$ python -q
>>> import numpy as np
>>> from numpy import linalg as LA
>>> np.set_printoptions(precision=3, suppress=True, linewidth=140, sign=" ")
>>> F = np.load("arr.npy")
>>> F
array([[ 0,  0,  0,  1],
       [ 0,  0,  1,  0],
       [ 0,  1,  0,  0],
       [ 1,  0,  0,  0]])
>>> # columns are unit length and at right angles
>>> P = np.triu(np.array([[-4, 1, -1, -3], [-5, 3, 5, 2], [-3, 0, 2, 1], [-3, -5, 3, 2]]), 1) + np.eye(4)
>>> A2 = P @ F @ LA.inv(P)
>>> A2
array([[ -3.,   2., -12.,   0.],
       [  2.,   3., -12.,  12.],
       [  1.,   0.,   1.,   2.],
       [  1.,  -1.,   6.,  -1.]])
>>> F.T @ F
array([[ 1,  0,  0,  0],
       [ 0,  1,  0,  0],
       [ 0,  0,  1,  0],
       [ 0,  0,  0,  1]])
>>> F @ F.T
array([[ 1,  0,  0,  0],
       [ 0,  1,  0,  0],
       [ 0,  0,  1,  0],
       [ 0,  0,  0,  1]])
>>> F[:, 2] @ F[:, 1]
np.int64(0)
>>> LA.svd(F, compute_uv=False)
array([ 1.,  1.,  1.,  1.])
>>> LA.norm(F, axis=0)
array([ 1.,  1.,  1.,  1.])
>>> np.all(LA.eigvalsh(F) > 0)
np.False_
>>> [round(float(LA.det(F[:i, :i])), 2) + 0 for i in range(1, 5)]
[0.0, 0.0, 0.0, 1.0]
>>> LA.matrix_power(F, 2)
array([[ 1,  0,  0,  0],
       [ 0,  1,  0,  0],
       [ 0,  0,  1,  0],
       [ 0,  0,  0,  1]])
>>> F @ np.ones(4)
array([ 1.,  1.,  1.,  1.])
>>> F.sum(axis=1)
array([ 1,  1,  1,  1])
>>> LA.matrix_power(F, 100)
array([[ 1,  0,  0,  0],
       [ 0,  1,  0,  0],
       [ 0,  0,  1,  0],
       [ 0,  0,  0,  1]])
>>> p = np.eye(4)[1]
>>> for _ in range(4):
...     p = p @ F
...     print(p.round(3))
... 
[ 0.  0.  1.  0.]
[ 0.  1.  0.  0.]
[ 0.  0.  1.  0.]
[ 0.  1.  0.  0.]
>>> A2 = np.array([[8, 8], [6, -2]])
>>> C = np.array([[-1, -5], [-5, -3]])
>>> feats = np.block([[A2, np.array([[-1, -2], [0, -2]])], [np.zeros((2, 2)), C]])
>>> feats
array([[ 8.,  8., -1., -2.],
       [ 6., -2.,  0., -2.],
       [ 0.,  0., -1., -5.],
       [ 0.,  0., -5., -3.]])
>>> vec = np.array([-1, 9, 7, -7])
>>> y = feats @ vec
>>> beta, lr = np.zeros(4), 1 / LA.norm(feats, 2) ** 2
>>> for i in range(150):
...     beta -= lr * feats.T @ (feats @ beta - y)
...     if i % 50 == 0: print(i, round(LA.norm(feats @ beta - y), 3))
... 
0 39.068
50 1.385
100 0.06
>>> round(float(LA.cond(feats)), 3)
4.059
>>> f = np.array([-1, -2, 4, 3])
>>> A2 = feats + np.outer(f, np.eye(4)[3])
>>> np.round(LA.det(A2) / LA.det(feats), 3), np.round(1 + LA.solve(feats, f)[3], 3)
(np.float64(0.227), np.float64(0.227))
>>> LA.matrix_rank(A2 - feats)
np.int64(1)
>>> A2
array([[ 8.,  8., -1., -3.],
       [ 6., -2.,  0., -4.],
       [ 0.,  0., -1., -1.],
       [ 0.,  0., -5.,  0.]])
>>> U, s, vt = LA.svd(A2, full_matrices=False)
>>> np.allclose(U * s @ vt, A2)
True
>>> np.round(U.T @ U, 3) + 0
array([[ 1.,  0.,  0.,  0.],
       [ 0.,  1.,  0.,  0.],
       [ 0.,  0.,  1.,  0.],
       [ 0.,  0.,  0.,  1.]])
>>> U.shape, s.shape, vt.shape
((4, 4), (4,), (4, 4))
>>> s
array([ 12.55 ,   6.102,   5.059,   0.826])
>>> E = np.load("mat.npy")
>>> E
array([[ 0.008,  0.089,  0.008],
       [ 0.089,  0.984,  0.089],
       [ 0.008,  0.089,  0.008]])
>>> np.allclose(E[:-1].T @ LA.lstsq(E[:-1].T, E[-1])[0], E[-1])
True
>>> r = LA.matrix_rank(E)
>>> r
np.int64(1)
>>> ns = LA.svd(E)[2][r:].T
>>> [int(LA.matrix_rank(np.delete(E, i, axis=0))) for i in range(3)]
[1, 1, 1]
>>> [int(LA.matrix_rank(E[:i])) for i in range(1, len(E) + 1)]
[1, 1, 1]
>>> ns @ ns.T
array([[ 0.992, -0.089, -0.008],
       [-0.089,  0.016, -0.089],
       [-0.008, -0.089,  0.992]])
>>> LA.matrix_rank(E.T @ E), LA.matrix_rank(E @ E.T)
(np.int64(1), np.int64(1))
>>> np.allclose(E @ ns, 0)
True
>>> [int(LA.matrix_rank(E[:, :j + 1])) for j in range(3)]
[1, 1, 1]
>>> rng = np.random.default_rng(400859)
>>> idx = rng.permutation(3)
>>> idx
array([ 0,  2,  1])
>>> A2 = E[idx][:, idx]
>>> np.diag(A2)
array([ 0.008,  0.008,  0.984])
>>> w, evecs = LA.eigh(E)
>>> vec = np.array([-5, -8, -7])
>>> np.round(LA.eigvalsh(E[1:, 1:]), 3) + 0
array([ 0.   ,  0.992])
>>> evecs * np.abs(w) @ evecs.T
array([[ 0.008,  0.089,  0.008],
       [ 0.089,  0.984,  0.089],
       [ 0.008,  0.089,  0.008]])
>>> M = np.load("case12.npy")
>>> M
array([[ 2,  0,  3,  0,  2,  2],
       [ 2,  0,  3,  0,  2,  2],
       [ 2,  0,  2,  3,  0,  0]])
>>> # row 1 repeats row 0
>>> T = np.stack([M, 4 * M, M[::-1]])
>>> LA.matrix_rank(T.reshape(3, -1))
np.int64(2)
>>> LA.matrix_rank(T)
array([ 2,  2,  2])
>>> T.shape
(3, 3, 6)
>>> (T @ M.T).shape
(3, 3, 3)
>>> T.sum(axis=0)
array([[ 12,   0,  17,   3,  10,  10],
       [ 12,   0,  18,   0,  12,  12],
       [ 12,   0,  13,  15,   2,   2]])
>>> f = np.array([0, 1, 2, 2, 0])
>>> r1 = np.array([2, 4, 2])
>>> K = np.outer(f, r1)
>>> K
array([[ 0,  0,  0],
       [ 2,  4,  2],
       [ 4,  8,  4],
       [ 4,  8,  4],
       [ 0,  0,  0]])
>>> # column 2 repeats column 0
>>> LA.matrix_rank(K, rtol=0.1)
np.int64(1)
>>> LA.cond(K) > 100
np.True_
>>> mat = np.loadtxt("dump.csv", delimiter=",")
>>> mat
array([[  9.048,   6.178,  -5.808,  -1.621],
       [-23.005,  -4.754,  18.456, -12.781],
       [  9.786,   0.231,   8.859,  16.339],
       [ -1.913, -10.111,   9.485,  -2.024],
       [ 21.114,   4.037,   6.546,  28.777],
       [  1.004,   0.362,   8.78 ,   5.648],
       [ -5.358,  -1.586,  17.273,   8.544],
       [  1.117,   2.31 ,  10.992,   9.745],
       [ 16.101,  -1.069,  -4.238,   5.54 ],
       [ 16.689,  10.678,  -8.474,   6.204],
       [  1.405,   9.054,   3.455,   3.119],
       [  7.732,  -4.905,   5.402,   6.646],
       [  8.179,   7.867, -11.733,  -9.915],
       [ -0.025,   7.729,  -6.819, -13.242],
       [  9.607,  -3.291,   3.454,   7.053],
       [-10.052, -12.25 ,  16.853,  -2.906],
       [ -3.65 , -21.102,  23.894,  10.13 ],
       [  2.291,   9.992,  -4.301,  -5.905],
       [ -0.365,  -0.155,   2.042,  -5.432],
       [ 12.213,   2.79 ,   5.113,  15.429],
       [ 14.059,  -3.222,   6.611,  16.781],
       [  2.957, -13.095,   3.971,  -5.075],
       [ -1.192,   2.617,   6.054,   0.373],
       [ -1.002,   8.638,  -1.427,  -6.647]])
>>> A2 = np.array([[1, 1, 1], [-1, 2, 0], [-2, -2, 1], [0, -2, 2]])
>>> LA.matrix_rank(np.vstack([mat, A2.T]))
np.int64(4)
